$ python -q
>>> import numpy as np
>>> import numpy.linalg as la
>>> np.set_printoptions(suppress=True, linewidth=120)
>>> rnd = lambda a: np.round(a, 2) + 0
>>> mat = np.loadtxt("dump.csv", delimiter=",")
>>> mat
array([[0., 1., 3.],
       [1., 0., 3.],
       [2., 2., 3.],
       [2., 2., 3.]])
>>> # rows 2 and 3 are equal
>>> out = np.array([[0, -1], [3, -1], [1, 1]])
>>> np.einsum("ij,ij->i", mat, mat)
array([10., 10., 17., 17.])
>>> np.einsum("ik,kj->ji", mat, out)
array([[ 6.,  3.,  9.,  9.],
       [ 2.,  2., -1., -1.]])
>>> proj = mat @ la.solve(mat.T @ mat, mat.T)
>>> rnd(proj @ mat[:, 1])
array([1., 0., 2., 2.])
>>> print(np.allclose(proj @ proj, proj))
True
>>> O, Rm = la.qr(mat)
>>> np.trace(O @ O.T)
np.float64(3.0)
>>> O.shape, Rm.shape
((4, 3), (3, 3))
>>> abs(Rm[0, 0]), rnd(la.norm(mat[:, 0]))
(np.float64(3.0), np.float64(3.0))
>>> rnd(O)
array([[ 0.  ,  0.73,  0.69],
       [-0.33, -0.65,  0.69],
       [-0.67,  0.16, -0.17],
       [-0.67,  0.16, -0.17]])
>>> out = np.c_[mat[:, :2] @ np.array([[-3, -3], [-4, -2]]), np.array([0, 2, 4, 3])]
>>> out
array([[ -4.,  -2.,   0.],
       [ -3.,  -3.,   2.],
       [-14., -10.,   4.],
       [-14., -10.,   3.]])
>>> la.matrix_rank(np.c_[mat, out])
np.int64(4)
>>> rnd(la.norm(out - mat @ la.lstsq(mat, out)[0], axis=0))
array([0.  , 0.  , 0.71])
>>> la.matrix_rank(out)
np.int64(3)
>>> W0 = np.array([[9, -2, 11, 11, 9, 12, 3],
...     [-2, 6, 2, -1, 0, 0, 4],
...     [11, 2, 19, 14, 11, 18, 7],
...     [11, -1, 14, 14, 12, 15, 5],
...     [9, 0, 11, 12, 11, 12, 5],
...     [12, 0, 18, 15, 12, 18, 6],
...     [3, 4, 7, 5, 5, 6, 5]])
>>> W0
array([[ 9, -2, 11, 11,  9, 12,  3],
       [-2,  6,  2, -1,  0,  0,  4],
       [11,  2, 19, 14, 11, 18,  7],
       [11, -1, 14, 14, 12, 15,  5],
       [ 9,  0, 11, 12, 11, 12,  5],
       [12,  0, 18, 15, 12, 18,  6],
       [ 3,  4,  7,  5,  5,  6,  5]])
>>> # equal to its transpose
>>> w, evecs = la.eigh(W0)
>>> np.unique(w.round(6) + 0, return_counts=True)[1]
array([4, 1, 1, 1])
>>> (w > 1e-8).sum(), (w < -1e-8).sum()
(np.int64(3), np.int64(0))
>>> rnd(np.abs(evecs[:, -1]))
array([0.35, 0.01, 0.5 , 0.44, 0.37, 0.51, 0.19])
>>> print(np.abs(evecs[:, -1]).round(6).argmax())
5
>>> rnd(la.svd(W0, compute_uv=False))
array([67.86, 10.19,  3.95,  0.  ,  0.  ,  0.  ,  0.  ])
>>> rnd(evecs.T @ W0 @ evecs)
array([[ 0.  ,  0.  ,  0.  ,  0.  ,  0.  ,  0.  ,  0.  ],
       [ 0.  ,  0.  ,  0.  ,  0.  ,  0.  ,  0.  ,  0.  ],
       [ 0.  ,  0.  ,  0.  ,  0.  ,  0.  ,  0.  ,  0.  ],
       [ 0.  ,  0.  ,  0.  ,  0.  ,  0.  ,  0.  ,  0.  ],
       [ 0.  ,  0.  ,  0.  ,  0.  ,  3.95,  0.  ,  0.  ],
       [ 0.  ,  0.  ,  0.  ,  0.  ,  0.  , 10.19,  0.  ],
       [ 0.  ,  0.  ,  0.  ,  0.  ,  0.  ,  0.  , 67.86]])
>>> left, sigma, VT = la.svd(W0)
>>> evecs = VT[:(sigma > 1e-8).sum()]
>>> rng = np.random.default_rng(37)
>>> x = W0[2] + 4 * W0[5] + rng.integers(2) * np.eye(7)[1]
>>> print(x)
[59.  2. 91. 74. 59. 90. 31.]
>>> rnd(la.norm(x - evecs.T @ evecs @ x))
np.float64(0.0)
